>>> import numpy as np
>>> np.set_printoptions(suppress=True, linewidth=100)
>>> A = np.load("dump.npy")
>>> print(A)
[[0 3 0 3]
 [0 0 3 3]
 [0 0 0 1]
 [0 0 0 0]]
>>> # triangular, det is the product of the diagonal
>>> print(np.abs(np.diag(np.linalg.qr(A)[1])) > 1e-9)
[False False False False]
>>> hat = np.triu(np.array([[-1, 0, 2, 1], [-2, -2, -1, 0], [1, 1, -2, 0], [2, 2, 2, 0]]), 1) + np.eye(4)
>>> Y = hat @ A @ np.linalg.inv(hat)
>>> print(round(np.linalg.det(Y), 2))
0.0
>>> np.poly(Y)
array([1., 0., 0., 0., 0.])
>>> np.trace(Y), np.trace(A)
(np.float64(0.0), np.int64(0))
>>> np.linalg.matrix_rank(Y)
np.int64(3)
>>> np.kron(np.eye(2, dtype=int), A)
array([[0, 3, 0, 3, 0, 0, 0, 0],
       [0, 0, 3, 3, 0, 0, 0, 0],
       [0, 0, 0, 1, 0, 0, 0, 0],
       [0, 0, 0, 0, 0, 0, 0, 0],
       [0, 0, 0, 0, 0, 3, 0, 3],
       [0, 0, 0, 0, 0, 0, 3, 3],
       [0, 0, 0, 0, 0, 0, 0, 1],
       [0, 0, 0, 0, 0, 0, 0, 0]])
>>> round(float(np.linalg.det(A.T)), 2)
0.0
>>> np.einsum("ij,ji->", A, A)
np.int64(0)
>>> np.round(np.linalg.eigvals(A), 2)
array([0., 0., 0., 0.])
>>> round(np.linalg.det(A[::-1]), 2)
np.float64(0.0)
>>> left, sig, vt = np.linalg.svd(A)
>>> V = vt[:(sig > 1e-8).sum()]
>>> rng = np.random.default_rng(7787)
>>> x = A[1] + 5 * A[0] + rng.integers(2) * np.eye(4)[2]
>>> x
array([ 0., 15.,  3., 18.])
>>> print(np.round(np.diag(V.T @ V), 2))
[0. 1. 1. 1.]
>>> print(np.round(V.T @ V, 2) + 0)
[[0. 0. 0. 0.]
 [0. 1. 0. 0.]
 [0. 0. 1. 0.]
 [0. 0. 0. 1.]]
>>> print(np.linalg.matrix_rank(np.vstack([A, x])))
3
>>> left, sig, vt = np.linalg.svd(A)
>>> print(sig.round(2))
[5.26 3.   0.57 0.  ]
>>> Y = left[:, :3] @ np.diag(sig[:3]) @ vt[:3]
>>> Y.round(2) + 0
array([[0., 3., 0., 3.],
       [0., 0., 3., 3.],
       [0., 0., 0., 1.],
       [0., 0., 0., 0.]])
>>> round(np.abs(A - Y).max(), 2)
np.float64(0.0)
>>> round(float(np.linalg.norm(A - Y, 2)), 2), sig[3]
(0.0, np.float64(0.0))
>>> print(np.round(np.linalg.norm(A - Y) / np.linalg.norm(A), 2))
0.0
>>> np.linalg.matrix_rank(Y)
np.int64(3)
>>> feats = 3 * np.eye(7) + np.eye(7, k=1)
>>> feats
array([[3., 1., 0., 0., 0., 0., 0.],
       [0., 3., 1., 0., 0., 0., 0.],
       [0., 0., 3., 1., 0., 0., 0.],
       [0., 0., 0., 3., 1., 0., 0.],
       [0., 0., 0., 0., 3., 1., 0.],
       [0., 0., 0., 0., 0., 3., 1.],
       [0., 0., 0., 0., 0., 0., 3.]])
>>> # triangular, det is the product of the diagonal
>>> w1 = np.array([[2, 0, 2, 2, 0],
...     [0, 2, 0, 2, 1],
...     [0, 2, 0, 0, 0],
...     [0, 0, 2, 1, 2],
...     [2, 0, 1, 0, 1],
...     [0, 0, 2, 2, 2],
...     [1, 2, 2, 2, 0]])
>>> c = np.array([2, -1, 2, 1, 1])
>>> H = np.maximum(feats @ w1 + c, 0)
>>> H
array([[ 8.,  1.,  8.,  9.,  2.],
       [ 2.,  7.,  2.,  7.,  4.],
       [ 2.,  5.,  4.,  2.,  3.],
       [ 4.,  0.,  9.,  4.,  8.],
       [ 8.,  0.,  7.,  3.,  6.],
       [ 3.,  1., 10.,  9.,  7.],
       [ 5.,  5.,  8.,  7.,  1.]])
>>> np.round((H > 0).mean(axis=0), 2)
array([1.  , 0.71, 1.  , 1.  , 1.  ])
>>> basis = np.array([[2, 0], [3, 0], [3, 1], [3, 0], [1, 3]])
>>> w1 @ basis
array([[16,  2],
       [13,  3],
       [ 6,  0],
       [11,  8],
       [ 8,  4],
       [14,  8],
       [20,  2]])
>>> print((H @ basis).round(6).argmax(axis=1))
[0 0 0 0 0 0 0]
>>> Y = feats[0, 0] * feats[1:] - np.outer(feats[1:, 0], feats[0])
>>> Y
array([[0., 9., 3., 0., 0., 0., 0.],
       [0., 0., 9., 3., 0., 0., 0.],
       [0., 0., 0., 9., 3., 0., 0.],
       [0., 0., 0., 0., 9., 3., 0.],
       [0., 0., 0., 0., 0., 9., 3.],
       [0., 0., 0., 0., 0., 0., 9.]])
>>> feats[:, 0] / feats[0, 0]
array([1., 0., 0., 0., 0., 0., 0.])
>>> blk = np.stack([feats, -2 * feats, feats[::-1]])
>>> np.round(np.linalg.det(blk), 2)
array([   2187., -279936.,   -2187.])
>>> blk.shape
(3, 7, 7)
>>> np.linalg.matrix_rank(blk)
array([7, 7, 7])
>>> print((blk @ feats.T).shape)
(3, 7, 7)
>>> np.round(np.linalg.norm(blk, axis=(1, 2)), 2)
array([ 8.31, 16.61,  8.31])
>>> W0 = np.load("m.npy")
>>> W0
array([[-3,  2,  0,  0,  0,  0],
       [-5,  2,  0,  0,  0,  0],
       [ 4, -2,  0,  0,  0,  0],
       [ 0,  0, -3,  2,  0,  0],
       [ 0,  0, -5,  2,  0,  0],
       [ 0,  0,  4, -2,  0,  0],
       [ 0,  0,  0,  0, -3,  2],
       [ 0,  0,  0,  0, -5,  2],
       [ 0,  0,  0,  0,  4, -2]])
>>> left, sig, vt = np.linalg.svd(W0)
>>> np.argmax(sig[:-1] / (sig[1:] + 1e-6)) + 1
np.int64(3)
>>> sig.round(2)
array([7.85, 7.85, 7.85, 0.62, 0.62, 0.62])
>>> Y = left[:, :3] @ np.diag(sig[:3]) @ vt[:3]
>>> np.linalg.matrix_rank(Y)
np.int64(3)
>>> round(np.linalg.norm(W0 - Y) / np.linalg.norm(W0), 2)
np.float64(0.08)
>>> round(float(np.linalg.norm(W0 - Y, 2)), 2), np.round(sig[3], 2)
(0.62, np.float64(0.62))
>>> print([round(float(x), 2) for x in np.linalg.svd(W0, compute_uv=False)[:3]])
[7.85, 7.85, 7.85]
>>> np.linalg.cond(W0) > 100
np.False_
>>> Y = W0 + rng.integers(-2, 3, (9, 3)) @ rng.integers(-2, 3, (3, 6))
>>> Y
array([[-2,  9, -5,  4,  0, -6],
       [-2,  2,  3, -3, -1,  1],
       [ 4, -6,  2,  0, -4,  6],
       [ 1, -3,  3, -6,  6, -1],
       [-1, -3, -2, -2,  4,  0],
       [-2, -5,  5, -1, -3,  6],
       [ 3,  2,  2, -3, -2,  0],
       [-3, -1, -1,  0, -1,  0],
       [ 0, -6,  6, -6,  6,  2]])
>>> np.abs(Y - W0).sum(axis=1)
array([23, 11, 16, 25, 15, 18, 13, 11, 24])
>>> x = np.array([2, -2, 1, 1, -1, 0])
>>> y = Y @ x
>>> np.round(np.linalg.lstsq(Y, y)[0], 2) + 0
array([ 2., -2.,  1.,  1., -1.,  0.])
>>> np.round(np.linalg.solve(Y.T @ Y, Y.T @ y), 2) + 0
array([ 2., -2.,  1.,  1., -1.,  0.])
>>> y = y + 0.1 * rng.normal(size=9)
>>> y.round(2)
array([-22.85,  -7.04,  26.01,  -1.12,  -4.  ,  13.16,   2.83,  -4.07,   5.96])
>>> c, *_ = np.linalg.lstsq(Y, y)
>>> c.round(2)
array([ 1.99, -1.96,  1.01,  1.05, -0.95,  0.08])
>>> print(round(float(np.linalg.norm(y - Y @ c)), 2))
0.11
>>> [round(float(np.linalg.norm(np.linalg.solve(Y.T @ Y + lam * np.eye(6), Y.T @ y))), 2) for lam in (0, 1, 10, 100)]
[3.29, 3.05, 2.59, 1.65]
>>> X = np.loadtxt("test3.csv", delimiter=",")
>>> X.round(2)
array([[ 0.33, -0.93, -0.13],
       [-0.93, -0.31, -0.19],
       [-0.13, -0.19,  0.97]])
>>> print(round(np.linalg.det(X.T), 2))
-1.0
>>> np.round(np.kron(np.eye(2, dtype=int), X), 2)
array([[ 0.33, -0.93, -0.13,  0.  , -0.  , -0.  ],
       [-0.93, -0.31, -0.19, -0.  , -0.  , -0.  ],
       [-0.13, -0.19,  0.97, -0.  , -0.  ,  0.  ],
       [ 0.  , -0.  , -0.  ,  0.33, -0.93, -0.13],
       [-0.  , -0.  , -0.  , -0.93, -0.31, -0.19],
       [-0.  , -0.  ,  0.  , -0.13, -0.19,  0.97]])
>>> np.einsum("ij,ji->", X, X)
np.float64(3.0)
>>> round(np.linalg.eigvals(X).sum().real, 2)
np.float64(1.0)
>>> print(round(float(np.linalg.det(X[::-1])), 2))
1.0
>>> x = np.array([0, -2, 0])
>>> np.round(np.linalg.det(X), 2)
np.float64(-1.0)
>>> print(np.round(np.linalg.inv(X), 2))
[[ 0.33 -0.93 -0.13]
 [-0.93 -0.31 -0.19]
 [-0.13 -0.19  0.97]]
>>> np.round(X.T @ (X @ x), 2) + 0
array([ 0., -2.,  0.])
>>> [p for p in range(1, 25) if np.allclose(np.linalg.matrix_power(X, p), np.eye(3))]
[2, 4, 6, 8, 10, 12, 14, 16, 18, 20, 22, 24]
>>> w, V = np.linalg.eig(X)
>>> print(w.round(2))
[ 1. -1.  1.]
>>> np.round(np.sort(np.linalg.eigvals(X @ X)), 2)
array([1., 1., 1.])
>>> r0 = np.array([1, -3, 3])
>>> Y = X + np.outer(r0, np.eye(3)[2])
>>> print(np.linalg.matrix_rank(np.linalg.inv(Y) - np.linalg.inv(X), tol=1e-8))
1
>>> np.round(np.linalg.det(Y) / np.linalg.det(X), 2), round(float(1 + np.linalg.solve(X, r0)[2]), 2)
(np.float64(4.35), 4.35)
>>> np.linalg.matrix_rank(Y - X)
np.int64(1)
>>> idx = rng.integers(0, 2, 6)
>>> arr = np.triu((idx[:, None] == idx) & (rng.random((6, 6)) < 0.8), 1).astype(int)
>>> arr += arr.T
>>> arr
array([[0, 0, 0, 0, 1, 0],
       [0, 0, 0, 0, 1, 0],
       [0, 0, 0, 1, 0, 1],
       [0, 0, 1, 0, 0, 1],
       [1, 1, 0, 0, 0, 0],
       [0, 0, 1, 1, 0, 0]])
>>> # column 1 repeats column 0
>>> def softmax(z):
...     e = np.exp(z - z.max(axis=-1, keepdims=True))
...     return e / e.sum(axis=-1, keepdims=True)
... 
>>> np.round(softmax(10 * arr[5]), 2) + 0
array([0. , 0. , 0.5, 0.5, 0. , 0. ])
>>> np.round(softmax(arr[5]), 2)
array([0.11, 0.11, 0.29, 0.29, 0.11, 0.11])
>>> np.round(softmax(arr).sum(axis=1), 2)
array([1., 1., 1., 1., 1., 1.])
>>> scores = arr @ arr.T / np.sqrt(6)
>>> np.round(softmax(scores + np.triu(np.full(scores.shape, -np.inf), 1)), 2)
array([[1.  , 0.  , 0.  , 0.  , 0.  , 0.  ],
       [0.5 , 0.5 , 0.  , 0.  , 0.  , 0.  ],
       [0.23, 0.23, 0.53, 0.  , 0.  , 0.  ],
       [0.17, 0.17, 0.26, 0.39, 0.  , 0.  ],
       [0.16, 0.16, 0.16, 0.16, 0.36, 0.  ],
       [0.12, 0.12, 0.18, 0.18, 0.12, 0.27]])
>>> round(np.linalg.det(arr), 2)
np.float64(0.0)
>>> arr @ arr
array([[1, 1, 0, 0, 0, 0],
       [1, 1, 0, 0, 0, 0],
       [0, 0, 2, 1, 0, 1],
       [0, 0, 1, 2, 0, 1],
       [0, 0, 0, 0, 2, 0],
       [0, 0, 1, 1, 0, 2]])
>>> np.allclose(arr @ arr.T, arr.T @ arr)
True
>>> np.allclose(arr, arr.T)
True
>>> print(np.trace(arr))
0
>>> assert arr == arr.T
Traceback (most recent call last):
  File "<python-input-113>", line 1, in <module>
    assert arr == arr.T
           ^^^^^^^^^^^^
ValueError: The truth value of an array with more than one element is ambiguous. Use a.any() or a.all()
>>> (arr + arr.T) / 2
array([[0., 0., 0., 0., 1., 0.],
       [0., 0., 0., 0., 1., 0.],
       [0., 0., 0., 1., 0., 1.],
       [0., 0., 1., 0., 0., 1.],
       [1., 1., 0., 0., 0., 0.],
       [0., 0., 1., 1., 0., 0.]])
>>> w, V = np.linalg.eigh(arr)
>>> x = np.array([-2, -1, 2, 2, 0, 0])
>>> (np.sign(V[:, -1].round(6)) == np.sign(V[0, -1].round(6))).astype(int)
array([1, 1, 0, 0, 1, 0])
>>> np.round(V * np.maximum(w, 0) @ V.T, 2)
array([[0.35, 0.35, 0.  , 0.  , 0.5 , 0.  ],
       [0.35, 0.35, 0.  , 0.  , 0.5 , 0.  ],
       [0.  , 0.  , 0.67, 0.67, 0.  , 0.67],
       [0.  , 0.  , 0.67, 0.67, 0.  , 0.67],
       [0.5 , 0.5 , 0.  , 0.  , 0.71, 0.  ],
       [0.  , 0.  , 0.67, 0.67, 0.  , 0.67]])
>>> np.round(x @ arr @ x / (x @ x), 2), round(w[0], 2), round(float(w[-1]), 2)
(np.float64(0.62), np.float64(-1.41), 2.0)
>>> np.round(np.linalg.eigvalsh(arr[1:, 1:]), 2)
array([-1., -1., -1.,  1.,  2.])
>>> np.abs(arr).sum(axis=1).max(), round(float(np.abs(w).max()), 2)
(np.int64(2), 2.0)
